>>> import numpy as np
>>> import numpy.linalg as la
>>> np.set_printoptions(precision=2, suppress=True, linewidth=100)
>>> feats = np.load("mat.npy")
>>> feats
array([[-3, -2, -1,  0,  1],
       [ 2,  3,  4,  5,  6],
       [ 7,  8,  9, 10, 11]])
>>> rk = la.matrix_rank(feats)
>>> rk
np.int64(2)
>>> ns = la.svd(feats)[2][rk:].T
>>> [int(la.matrix_rank(feats[:, :j + 1])) for j in range(5)]
[1, 2, 2, 2, 2]
>>> [int(la.matrix_rank(np.delete(feats, i, axis=0))) for i in range(3)]
[2, 2, 2]
>>> np.round(ns @ ns.T, 2) + 0
array([[ 0.4, -0.4, -0.2,  0. ,  0.2],
       [-0.4,  0.7, -0.2, -0.1,  0. ],
       [-0.2, -0.2,  0.8, -0.2, -0.2],
       [ 0. , -0.1, -0.2,  0.7, -0.4],
       [ 0.2,  0. , -0.2, -0.4,  0.4]])
>>> la.matrix_rank(feats.T @ feats), la.matrix_rank(feats @ feats.T)
(np.int64(2), np.int64(2))
>>> mat = np.loadtxt("layer18.csv", delimiter=",")
>>> mat
array([[ 0.92, -0.08, -0.25, -0.22, -0.08, -0.19],
       [-0.08,  0.92, -0.25, -0.22, -0.08, -0.19],
       [-0.25, -0.25,  0.24, -0.66, -0.25, -0.56],
       [-0.22, -0.22, -0.66,  0.43, -0.22, -0.48],
       [-0.08, -0.08, -0.25, -0.22,  0.92, -0.19],
       [-0.19, -0.19, -0.56, -0.48, -0.19,  0.59]])
>>> vec = np.array([-3, -1, 2, 2, -3, 0])
>>> mat * vec
array([[-2.75,  0.08, -0.51, -0.44,  0.25, -0.  ],
       [ 0.25, -0.92, -0.51, -0.44,  0.25, -0.  ],
       [ 0.76,  0.25,  0.47, -1.32,  0.76, -0.  ],
       [ 0.66,  0.22, -1.32,  0.85,  0.66, -0.  ],
       [ 0.25,  0.08, -0.51, -0.44, -2.75, -0.  ],
       [ 0.56,  0.19, -1.12, -0.97,  0.56,  0.  ]])
>>> mat @ np.eye(6)[5]
array([-0.19, -0.19, -0.56, -0.48, -0.19,  0.59])
>>> (mat @ vec).argmax()
np.int64(3)
>>> (mat * vec).sum(axis=1)
array([-3.36, -1.36,  0.93,  1.07, -3.36, -0.78])
>>> vec = np.array([0, 1, 1, 0, 3, 1])
>>> rhs = mat @ vec
>>> rhs
array([-0.78,  0.22, -1.34, -2.03,  2.22, -0.72])
>>> np.round(la.solve(mat, mat[:, 1]), 2) + 0
array([0., 1., 0., 0., 0., 0.])
>>> np.round(la.solve(mat, rhs), 2) + 0
array([0., 1., 1., 0., 3., 1.])
>>> round(la.det(mat), 2)
np.float64(-1.0)
>>> mat.inv()
Traceback (most recent call last):
  File "<python-input-25>", line 1, in <module>
    mat.inv()
    ^^^^^^^
AttributeError: 'numpy.ndarray' object has no attribute 'inv'
>>> np.round(mat @ mat, 2) + 0
array([[1., 0., 0., 0., 0., 0.],
       [0., 1., 0., 0., 0., 0.],
       [0., 0., 1., 0., 0., 0.],
       [0., 0., 0., 1., 0., 0.],
       [0., 0., 0., 0., 1., 0.],
       [0., 0., 0., 0., 0., 1.]])
>>> assert mat == mat.T
Traceback (most recent call last):
  File "<python-input-27>", line 1, in <module>
    assert mat == mat.T
           ^^^^^^^^^^^^
ValueError: The truth value of an array with more than one element is ambiguous. Use a.any() or a.all()
>>> np.allclose(mat, mat.T)
True
>>> A = np.array([[2, -2, -3, -1, -1, -2],
...     [3, 0, -2, -1, 2, 1],
...     [3, -1, 3, -2, 3, 3],
...     [-2, -2, 3, -3, 1, 3],
...     [-1, -1, -3, -2, -2, -3],
...     [-3, -3, 0, 2, 1, 3]])
>>> A[3] = A[1]
>>> A
array([[ 2, -2, -3, -1, -1, -2],
       [ 3,  0, -2, -1,  2,  1],
       [ 3, -1,  3, -2,  3,  3],
       [ 3,  0, -2, -1,  2,  1],
       [-1, -1, -3, -2, -2, -3],
       [-3, -3,  0,  2,  1,  3]])
>>> # rows 1 and 3 are equal
>>> t3 = np.stack([A, -3 * A, A[::-1]])
>>> t3.shape
(3, 6, 6)
>>> la.matrix_rank(t3.reshape(3, -1))
np.int64(2)
>>> la.norm(t3, axis=(1, 2))
array([12.73, 38.18, 12.73])
>>> rk = la.matrix_rank(A)
>>> rk
np.int64(5)
>>> ns = la.svd(A)[2][rk:].T
>>> ns @ ns.T
array([[ 0.02,  0.02, -0.02, -0.02, -0.1 ,  0.09],
       [ 0.02,  0.02, -0.02, -0.02, -0.1 ,  0.08],
       [-0.02, -0.02,  0.01,  0.02,  0.08, -0.07],
       [-0.02, -0.02,  0.02,  0.03,  0.13, -0.11],
       [-0.1 , -0.1 ,  0.08,  0.13,  0.52, -0.45],
       [ 0.09,  0.08, -0.07, -0.11, -0.45,  0.4 ]])
>>> [int(la.matrix_rank(A[:i])) for i in range(1, len(A) + 1)]
[1, 2, 3, 3, 4, 5]
>>> np.round(A @ ns, 2) + 0
array([[0.],
       [0.],
       [0.],
       [0.],
       [0.],
       [0.]])
>>> ns[:, 0] / ns[np.abs(ns[:, 0]).round(6).argmax(), 0]
array([-0.19, -0.18,  0.16,  0.25,  1.  , -0.87])
>>> ns.shape
(6, 1)
>>> [int(la.matrix_rank(np.delete(A, i, axis=0))) for i in range(6)]
[4, 5, 4, 5, 4, 4]
